% ipython --no-banner

In [1]: import numpy as np

In [2]: from numpy import linalg as LA

In [3]: np.set_printoptions(precision=1, suppress=True, linewidth=100)

In [4]: rd = lambda a: np.round(a, 1) + 0

In [5]: F = np.load("arr.npy")

In [6]: print(F)
[[62 34 38 21 33 65]
 [34 25 19  5 15 27]
 [38 19 50 12 31 39]
 [21  5 12 20 10 36]
 [33 15 31 10 30 31]
 [65 27 39 36 31 87]]

In [7]: # equal to its transpose

In [8]: U, sv, VT = LA.svd(F)

In [9]: print(np.argmax(sv[:-1] / (sv[1:] + 1e-6)) + 1)
5

In [10]: other = U[:, :5] @ np.diag(sv[:5]) @ VT[:5]

In [11]: print(rd(np.abs(F - other).max()))
0.0

In [12]: W1 = np.array([[2, 1, -2, 0],
    ...:     [-2, 0, -2, 1],
    ...:     [1, -1, -2, 2],
    ...:     [2, 2, 2, 0],
    ...:     [2, 0, 2, -2],
    ...:     [0, -1, 2, 2]])

In [13]: coef = np.array([0, 2, 1, -1])

In [14]: act = np.maximum(F @ W1 + coef, 0)

In [15]: print(rd((act > 0).mean(axis=0)))
[1.  0.5 0.3 1. ]

In [16]: print(LA.matrix_rank(act))
4

In [17]: print((act > 0).astype(int))
[[1 1 0 1]
 [1 0 0 1]
 [1 0 0 1]
 [1 1 1 1]
 [1 0 0 1]
 [1 1 1 1]]

In [18]: print(act)
[[202   3   0 173]
 [ 77   0   0  86]
 [174   0   0 134]
 [104  15  57  80]
 [147   0   0  78]
 [249  13  47 216]]

In [19]: Z = np.array([[0, -1], [-2, -1], [1, 3], [0, -5]])

In [20]: print(act @ Z)
[[   -6 -1070]
 [    0  -507]
 [    0  -844]
 [   27  -348]
 [    0  -537]
 [   21 -1201]]

In [21]: print(rd(LA.norm(act, "nuc")))
638.3

In [22]: print(act[5] @ act[1])
37749

In [23]: print(rd(LA.norm(act[5], 1)), rd(LA.norm(act[5], np.inf)))
525.0 249.0

In [24]: print(rd(LA.norm(act, 1)), rd(LA.norm(act, np.inf)))
953.0 525.0

In [25]: print(rd(LA.norm(act) ** 2 / LA.norm(act, 2) ** 2))
1.0

In [26]: print(rd(LA.norm(act, 2)))
535.1

In [27]: print(rd(LA.norm(act, axis=0)))
[414.   20.1  73.9 338.3]

In [28]: print(rd(LA.norm(act[5] - act[1])))
221.0

In [29]: print(LA.norm(act, axis=1).argmax())
5

In [30]: print(rd(LA.norm(act, axis=1)))
[266.  115.4 219.6 143.8 166.4 333.2]

In [31]: other = np.array([[-3, 1, 1],
    ...:     [2, 2, 3],
    ...:     [-2, -3, 3],
    ...:     [1, -2, 0],
    ...:     [-3, 2, 2],
    ...:     [2, -2, 1]])

In [32]: print(LA.matrix_rank(F @ other))
3

In [33]: print(np.einsum("ij->j", F))
[253 125 189 104 150 285]

In [34]: print(F @ other)
[[-142  -90  409]
 [ -76   -7  223]
 [-179 -114  346]
 [ -15  -97  128]
 [-149  -52  262]
 [-102 -182  412]]

In [35]: arr = np.vander(np.arange(3) - 2, 4, increasing=True)

In [36]: print(arr)
[[ 1 -2  4 -8]
 [ 1 -1  1 -1]
 [ 1  0  0  0]]

In [37]: # row 0 dominates

In [38]: f = np.array([1, 2])

In [39]: print(np.array([np.convolve(row, f, "same") for row in arr]))
[[ 1  0  0  0]
 [ 1  1 -1  1]
 [ 1  2  0  0]]

In [40]: print(np.cross(arr[2, :3], arr[0, :3]))
[ 0 -4 -2]

In [41]: print(np.convolve(arr[2], f))
[1 2 0 0 0]

In [42]: def softmax(z):
    ...:     e = np.exp(z - z.max(axis=-1, keepdims=True))
    ...:     return e / e.sum(axis=-1, keepdims=True)
    ...: 

In [43]: print(rd(softmax(10 * arr[0])))
[0. 0. 1. 0.]

In [44]: print(rd(softmax(arr).sum(axis=1)))
[1. 1. 1.]

In [45]: S = arr @ arr.T / np.sqrt(4)

In [46]: print(rd(softmax(S)))
[[1.  0.  0. ]
 [1.  0.  0. ]
 [0.3 0.3 0.3]]

In [47]: K = np.load("w.npy")

In [48]: print(K)
[[0 0 0 0 1 0 0 0]
 [0 1 0 0 0 0 0 0]
 [0 0 1 0 0 0 0 0]
 [0 0 0 1 0 0 0 0]
 [1 0 0 0 0 0 0 0]
 [0 0 0 0 0 0 0 1]
 [0 0 0 0 0 0 1 0]
 [0 0 0 0 0 1 0 0]]

In [49]: # rows sum to 1

In [50]: print([round(float(LA.det(K[:i, :i])), 2) + 0 for i in range(1, 9)])
[0.0, 0.0, 0.0, 0.0, -1.0, 0.0, 0.0, 1.0]

In [51]: print(rd(LA.eigvalsh(K).min()))
-1.0

In [52]: data = np.load("data.npy")

In [53]: print(data)
[[0 1 1 0 0]
 [1 0 1 1 1]
 [1 1 0 0 0]
 [0 1 0 0 0]
 [0 1 0 0 0]]

In [54]: # columns 3 and 4 are equal

In [55]: w, vecs = LA.eigh(data)

In [56]: x = np.array([3, 6, 0, 9, 1])

In [57]: print(rd(LA.eigvalsh(data[1:, 1:])))
[-1.7  0.   0.   1.7]

In [58]: print((np.sign(vecs[:, -1].round(6)) == np.sign(vecs[0, -1].round(6))).astype(int))
[1 1 1 1 1]

In [59]: print(rd(vecs * np.abs(w) @ vecs.T))
[[ 1.2  0.3  0.2  0.4  0.4]
 [ 0.3  1.9  0.3 -0.1 -0.1]
 [ 0.2  0.3  1.2  0.4  0.4]
 [ 0.4 -0.1  0.4  0.6  0.6]
 [ 0.4 -0.1  0.4  0.6  0.6]]

In [60]: other = np.array([[-3, 1], [-3, 0], [-2, 2], [-2, -1], [3, 0]])

In [61]: print(np.einsum("ik,kj->ji", data, other))
[[-5 -4 -6 -3 -3]
 [ 2  2  1  0  0]]

In [62]: print(np.einsum("ij,ij->i", data, data))
[2 4 2 1 1]

In [63]: print(np.einsum("ij->j", data))
[2 4 2 1 1]

In [64]: print(data @ other)
[[-5  2]
 [-4  2]
 [-6  1]
 [-3  0]
 [-3  0]]

In [65]: print(other.T @ data.T)
[[-5 -4 -6 -3 -3]
 [ 2  2  1  0  0]]

In [66]: rank = LA.matrix_rank(data)

In [67]: print(rank)
4

In [68]: null = LA.svd(data)[2][rank:].T

In [69]: print(np.allclose(data @ null, 0))
True

In [70]: print([int(LA.matrix_rank(data[:i])) for i in range(1, len(data) + 1)])
[1, 2, 3, 4, 4]

In [71]: print(rd(null[:, 0] / null[np.abs(null[:, 0]).round(6).argmax(), 0]))
[ 0.  0.  0.  1. -1.]

In [72]: print(null.shape)
(5, 1)

In [73]: W1 = np.array([[1, 0, 2, 1, 0, 0],
    ...:     [0, 1, 1, 2, 1, 1],
    ...:     [1, 1, 1, 1, 2, 0],
    ...:     [2, 1, 1, 1, 2, 0],
    ...:     [2, 1, 2, 2, 2, 1]])

In [74]: coef = np.array([0, -1, 1, 1, 1, 2])

In [75]: act = np.maximum(data @ W1 + coef, 0)

In [76]: print(act)
[[1 1 3 4 4 3]
 [6 2 7 6 7 3]
 [1 0 4 4 2 3]
 [0 0 2 3 2 3]
 [0 0 2 3 2 3]]

In [77]: print(LA.matrix_rank(act))
4

In [78]: Z = np.array([[1, -2, -5],
    ...:     [-4, -4, -4],
    ...:     [4, -1, -5],
    ...:     [1, -1, -5],
    ...:     [3, 1, 4],
    ...:     [2, 2, -1]])

In [79]: print((act @ Z).round(6).argmax(axis=1))
[0 0 0 0 0]

In [80]: print(act @ Z)
[[ 31  -3 -31]
 [ 59 -20 -78]
 [ 33  -2 -40]
 [ 23   3 -20]
 [ 23   3 -20]]

In [81]: U, sv, VT = LA.svd(data)

In [82]: print(np.argmax(sv[:-1] / (sv[1:] + 1e-6)) + 1)
4

In [83]: other = U[:, :4] @ np.diag(sv[:4]) @ VT[:4]

In [84]: print(LA.matrix_rank(other))
4

In [85]: print(rd(other))
[[0. 1. 1. 0. 0.]
 [1. 0. 1. 1. 1.]
 [1. 1. 0. 0. 0.]
 [0. 1. 0. 0. 0.]
 [0. 1. 0. 0. 0.]]

In [86]: print(rd(LA.norm(data - other) / LA.norm(data)))
0.0

In [87]: print(rd(np.abs(data - other).max()))
0.0

In [88]: E = np.load("x.npy")

In [89]: print(E)
[[ 0.  0.  0.  0.  0.  3.  4.]
 [ 0.  0.  0.  0.  0. -1.  4.]
 [ 0.  0.  0.  0.  0.  2. -5.]
 [ 0.  0.  0.  0.  0.  2. -3.]
 [ 0.  0.  0.  0.  0.  1. -2.]
 [ 3. -1.  2.  2.  1.  0.  0.]
 [ 4.  4. -5. -3. -2.  0.  0.]]

In [90]: # equal to its transpose

In [91]: print(np.all(LA.eigvalsh(E) > 0))
False

In [92]: print(rd(LA.eigvalsh(E).min()))
-8.5

In [93]: print(rd(LA.norm(arr[2], 1)), rd(LA.norm(arr[2], np.inf)))
1.0 1.0

In [94]: print(rd(LA.norm(arr, axis=0)))
[1.7 2.2 4.1 8.1]

In [95]: print(rd(LA.norm(arr, "nuc")))
11.3

In [96]: print(LA.norm(arr, axis=1).argmax())
0

In [97]: rank = LA.matrix_rank(E)

In [98]: print(rank)
4

In [99]: null = LA.svd(E)[2][rank:].T

In [100]: print(LA.matrix_rank(E.T @ E), LA.matrix_rank(E @ E.T))
4 4

In [101]: print(rd(null @ null.T))
[[ 0.  -0.1  0.  -0.1  0.   0.   0. ]
 [-0.1  0.8  0.3  0.2  0.1  0.   0. ]
 [ 0.   0.3  0.5 -0.3 -0.2  0.   0. ]
 [-0.1  0.2 -0.3  0.7 -0.1  0.   0. ]
 [ 0.   0.1 -0.2 -0.1  0.9  0.   0. ]
 [ 0.   0.   0.   0.   0.   0.   0. ]
 [ 0.   0.   0.   0.   0.   0.   0. ]]

In [102]: print([int(LA.matrix_rank(np.delete(E, i, axis=0))) for i in range(7)])
[4, 4, 4, 4, 4, 3, 3]

In [103]: print(rd(E @ null))
[[0. 0. 0.]
 [0. 0. 0.]
 [0. 0. 0.]
 [0. 0. 0.]
 [0. 0. 0.]
 [0. 0. 0.]
 [0. 0. 0.]]

In [104]: print(np.allclose(E[:-1].T @ LA.lstsq(E[:-1].T, E[-1])[0], E[-1]))
False

In [105]: print(rd(E @ LA.pinv(E) @ E))
[[ 0.  0.  0.  0.  0.  3.  4.]
 [ 0.  0.  0.  0.  0. -1.  4.]
 [ 0.  0.  0.  0.  0.  2. -5.]
 [ 0.  0.  0.  0.  0.  2. -3.]
 [ 0.  0.  0.  0.  0.  1. -2.]
 [ 3. -1.  2.  2.  1.  0.  0.]
 [ 4.  4. -5. -3. -2.  0.  0.]]

In [106]: print(LA.lstsq(E[:-1].T, E[-1])[2])
3

In [107]: U, sv, VT = LA.svd(E)

In [108]: print(np.argmax(sv[:-1] / (sv[1:] + 1e-6)) + 1)
4

In [109]: other = U[:, :4] @ np.diag(sv[:4]) @ VT[:4]

In [110]: print(rd(other))
[[ 0.  0.  0.  0.  0.  3.  4.]
 [ 0.  0.  0.  0.  0. -1.  4.]
 [ 0.  0.  0.  0.  0.  2. -5.]
 [ 0.  0.  0.  0.  0.  2. -3.]
 [ 0.  0.  0.  0.  0.  1. -2.]
 [ 3. -1.  2.  2.  1.  0.  0.]
 [ 4.  4. -5. -3. -2.  0.  0.]]

In [111]: print(LA.matrix_rank(other))
4

In [112]: print(LA.matrix_rank(E, rtol=0.05))
4

In [113]: mat = np.load("case2.npy")

In [114]: print(mat)
[[ 0  0 -2  0]
 [-3  0  0  1]
 [ 0  0  0  4]
 [ 8  0  0  0]]

In [115]: # looks like rank 3

In [116]: print(rd(LA.norm(mat, 2) / LA.norm(mat)))
0.9

In [117]: print(np.argsort(-LA.norm(mat, axis=0).round(6), kind="stable")[:3])
[0 3 2]

In [118]: print(LA.cond(mat) > 100)
True

In [119]: print(rd(mat @ LA.pinv(mat) @ mat))
[[ 0.  0. -2.  0.]
 [-3.  0.  0.  1.]
 [ 0.  0.  0.  4.]
 [ 8.  0.  0.  0.]]

In [120]: print(np.allclose(mat[:-1].T @ LA.lstsq(mat[:-1].T, mat[-1])[0], mat[-1]))
True

In [121]: print(mat.sum(axis=0))
[ 5  0 -2  5]

In [122]: print(rd(LA.norm(mat)))
9.7

In [123]: print(LA.matrix_rank(mat))
3

In [124]: np.zeros(4, 4)
TypeError: Cannot interpret '4' as a data type


In [125]: print(np.count_nonzero(mat))
5

In [126]: print(np.diff(mat, axis=0))
[[-3  0  2  1]
 [ 3  0  0  3]
 [ 8  0  0 -4]]

In [127]: print(mat.sum(axis=1))
[-2 -2  4  8]

In [128]: U, sv, VT = LA.svd(E)

In [129]: vecs = VT[:(sv > 1e-8).sum()]

In [130]: rng = np.random.default_rng(76)

In [131]: x = E[4] + 2 * E[2] + rng.integers(2) * np.eye(7)[5]

In [132]: print(x)
[  0.   0.   0.   0.   0.   6. -12.]

In [133]: print(np.allclose(vecs.T @ vecs @ x, x))
True

In [134]: print(rd(vecs.T @ vecs))
[[ 1.   0.1  0.   0.1  0.   0.   0. ]
 [ 0.1  0.2 -0.3 -0.2 -0.1  0.   0. ]
 [ 0.  -0.3  0.5  0.3  0.2  0.   0. ]
 [ 0.1 -0.2  0.3  0.3  0.1  0.   0. ]
 [ 0.  -0.1  0.2  0.1  0.1  0.   0. ]
 [ 0.   0.   0.   0.   0.   1.   0. ]
 [ 0.   0.   0.   0.   0.   0.   1. ]]

In [135]: print(rd(np.diag(vecs.T @ vecs)))
[1.  0.2 0.5 0.3 0.1 1.  1. ]

In [136]: U, sv, VT = LA.svd(mat)

In [137]: vecs = VT[:(sv > 1e-8).sum()]

In [138]: x = mat[0] + -2 * mat[1] + rng.integers(2) * np.eye(4)[1]

In [139]: print(x)
[ 6.  1. -2. -2.]

In [140]: print(rd(np.diag(vecs.T @ vecs)))
[1. 0. 1. 1.]

In [141]: print(np.allclose(vecs.T @ vecs @ x, x))
False

In [142]: print(rd(LA.norm(x - vecs.T @ vecs @ x)))
1.0

In [143]: print(LA.matrix_rank(np.vstack([mat, x])))
4

In [144]: m1 = np.array([[0.0, -2.0, -0.6, -1.7, 0.3, 1.6, 0.0],
     ...:     [1.0, 0.5, -0.1, -1.2, 0.4, -1.7, 0.2],
     ...:     [-1.1, -0.7, -0.3, 1.9, -0.3, -0.2, -0.4],
     ...:     [1.3, 1.4, -1.2, 0.3, -1.0, -1.1, -0.8],
     ...:     [-0.1, 0.8, 0.0, 0.3, 0.6, 1.9, 1.3]])

In [145]: m1[:, 1] *= 3

In [146]: print(rd(m1))
[[ 0.  -6.  -0.6 -1.7  0.3  1.6  0. ]
 [ 1.   1.5 -0.1 -1.2  0.4 -1.7  0.2]
 [-1.1 -2.1 -0.3  1.9 -0.3 -0.2 -0.4]
 [ 1.3  4.2 -1.2  0.3 -1.  -1.1 -0.8]
 [-0.1  2.4  0.   0.3  0.6  1.9  1.3]]

In [147]: other = m1 / np.sqrt((m1 ** 2).mean(axis=1, keepdims=True))

In [148]: print(rd(other[1]))
[ 0.9  1.4 -0.1 -1.1  0.4 -1.6  0.2]

In [149]: f, r1 = m1[1], m1[0]

In [150]: print(f @ r1)
-9.5

In [151]: pr = (f @ r1) / (f @ f) * f

In [152]: print(LA.matrix_rank(np.outer(f, r1)))
1

In [153]: print(rd(np.outer(f, r1)))
[[ 0.  -6.  -0.6 -1.7  0.3  1.6  0. ]
 [ 0.  -9.  -0.9 -2.6  0.4  2.4  0. ]
 [ 0.   0.6  0.1  0.2  0.  -0.2  0. ]
 [ 0.   7.2  0.7  2.  -0.4 -1.9  0. ]
 [ 0.  -2.4 -0.2 -0.7  0.1  0.6  0. ]
 [ 0.  10.2  1.   2.9 -0.5 -2.7  0. ]
 [ 0.  -1.2 -0.1 -0.3  0.1  0.3  0. ]]

In [154]: print(rd(r1 - pr))
[ 1.2 -4.2 -0.7 -3.2  0.8 -0.5  0.2]

In [155]: print(rd(LA.norm(f + r1) ** 2 + LA.norm(f - r1) ** 2))
99.4
